$ ipython --no-banner

In [1]: import numpy as np

In [2]: np.set_printoptions(precision=1, suppress=True, linewidth=200, sign=" ")

In [3]: rnd = lambda a: np.round(a, 1) + 0

In [4]: E = np.loadtxt("dump.csv", delimiter=",")

In [5]: rnd(E)
Out[5]: 
array([[-2.4, -6.7, -5.4, -3.4],
       [ 0.2, -1.6, -2.8, -0.8],
       [ 0. , -2. , -3. , -1. ],
       [-0.2, -2.5, -3.2, -1.2],
       [-0.9, -3.8, -3.9, -1.9],
       [ 0.1, -1.7, -2.9, -0.9],
       [-0.6, -3.2, -3.6, -1.6],
       [-0.4, -2.7, -3.4, -1.4],
       [-0.4, -2.8, -3.4, -1.4],
       [ 1.2,  0.3, -1.8,  0.2],
       [ 2. ,  2. , -1. ,  1. ],
       [-1.4, -4.7, -4.4, -2.4],
       [ 0.6, -0.9, -2.4, -0.4],
       [ 0.7, -0.6, -2.3, -0.3],
       [-0.2, -2.4, -3.2, -1.2],
       [ 0.2, -1.7, -2.8, -0.8],
       [ 2.1,  2.1, -0.9,  1.1],
       [ 0.9, -0.3, -2.1, -0.1],
       [-0.4, -2.8, -3.4, -1.4],
       [-0.4, -2.7, -3.4, -1.4],
       [ 0.4, -1.2, -2.6, -0.6],
       [-0.1, -2.1, -3.1, -1.1],
       [-2.2, -6.5, -5.2, -3.2],
       [ 1. ,  0. , -2. ,  0. ],
       [-0.9, -3.9, -3.9, -1.9],
       [-0.1, -2.2, -3.1, -1.1],
       [-0.5, -3. , -3.5, -1.5],
       [ 0.4, -1.2, -2.6, -0.6],
       [-0.7, -3.4, -3.7, -1.7],
       [-0.1, -2.1, -3.1, -1.1],
       [-1.4, -4.8, -4.4, -2.4],
       [ 0. , -1.9, -3. , -1. ],
       [-0.7, -3.3, -3.7, -1.7],
       [ 1.3,  0.7, -1.7,  0.3],
       [ 1.7,  1.5, -1.3,  0.7],
       [ 1.3,  0.6, -1.7,  0.3],
       [-0.5, -3. , -3.5, -1.5],
       [ 0.1, -1.8, -2.9, -0.9],
       [-1.4, -4.9, -4.4, -2.4],
       [ 0.2, -1.6, -2.8, -0.8],
       [-0.3, -2.5, -3.3, -1.3]])

In [6]: r = np.linalg.matrix_rank(E)

In [7]: r
Out[7]: np.int64(2)

In [8]: null = np.linalg.svd(E)[2][r:].T

In [9]: [int(np.linalg.matrix_rank(E[:, :j + 1])) for j in range(4)]
Out[9]: [1, 2, 2, 2]

In [10]: [int(np.linalg.matrix_rank(E[:i])) for i in range(1, len(E) + 1)]
Out[10]: 
[1,
 2,
 2,
 2,
 2,
 2,
 2,
 2,
 2,
 2,
 2,
 2,
 2,
 2,
 2,
 2,
 2,
 2,
 2,
 2,
 2,
 2,
 2,
 2,
 2,
 2,
 2,
 2,
 2,
 2,
 2,
 2,
 2,
 2,
 2,
 2,
 2,
 2,
 2,
 2,
 2]

In [11]: [int(np.linalg.matrix_rank(np.delete(E, i, axis=0))) for i in range(41)]
Out[11]: 
[2,
 2,
 2,
 2,
 2,
 2,
 2,
 2,
 2,
 2,
 2,
 2,
 2,
 2,
 2,
 2,
 2,
 2,
 2,
 2,
 2,
 2,
 2,
 2,
 2,
 2,
 2,
 2,
 2,
 2,
 2,
 2,
 2,
 2,
 2,
 2,
 2,
 2,
 2,
 2,
 2]

In [12]: null.shape
Out[12]: (4, 2)

In [13]: W0 = np.load("run19.npy")

In [14]: W0
Out[14]: 
array([[ 0, -2,  2,  2,  3,  1,  1,  2, -1, -1,  1, -1],
       [ 0,  0, -3, -3,  1, -1, -3, -3,  1,  1,  0,  3],
       [ 0,  0,  0,  1,  3, -2, -3,  1,  1, -1,  2, -3],
       [ 0,  0,  0,  0,  3,  0,  1, -2, -3, -3,  3, -1],
       [ 0,  0,  0,  0,  0, -3, -1,  3, -2,  1,  0, -2],
       [ 0,  0,  0,  0,  0,  0, -1,  0, -3, -3, -1, -3],
       [ 0,  0,  0,  0,  0,  0,  0, -2,  0,  1, -2,  2],
       [ 0,  0,  0,  0,  0,  0,  0,  0,  3,  1, -1,  2],
       [ 0,  0,  0,  0,  0,  0,  0,  0,  0,  2, -3, -2],
       [ 0,  0,  0,  0,  0,  0,  0,  0,  0,  0, -1,  1],
       [ 0,  0,  0,  0,  0,  0,  0,  0,  0,  0,  0,  0],
       [ 0,  0,  0,  0,  0,  0,  0,  0,  0,  0,  0,  0]])

In [15]: rnd(np.linalg.norm(W0, axis=1))
Out[15]: array([ 5.6,  7. ,  6.2,  6.5,  5.3,  5.4,  3.6,  3.9,  4.1,  1.4,  0. ,  0. ])

In [16]: rnd(np.linalg.norm(W0[7] - W0[10]))
Out[16]: np.float64(3.9)

In [17]: W0[7] @ W0[10]
Out[17]: np.int64(0)

In [18]: rnd(np.linalg.norm(W0[7], 1)), rnd(np.linalg.norm(W0[7], np.inf))
Out[18]: (np.float64(7.0), np.float64(3.0))

In [19]: rnd(np.linalg.norm(W0, 1)), rnd(np.linalg.norm(W0, np.inf))
Out[19]: (np.float64(20.0), np.float64(19.0))
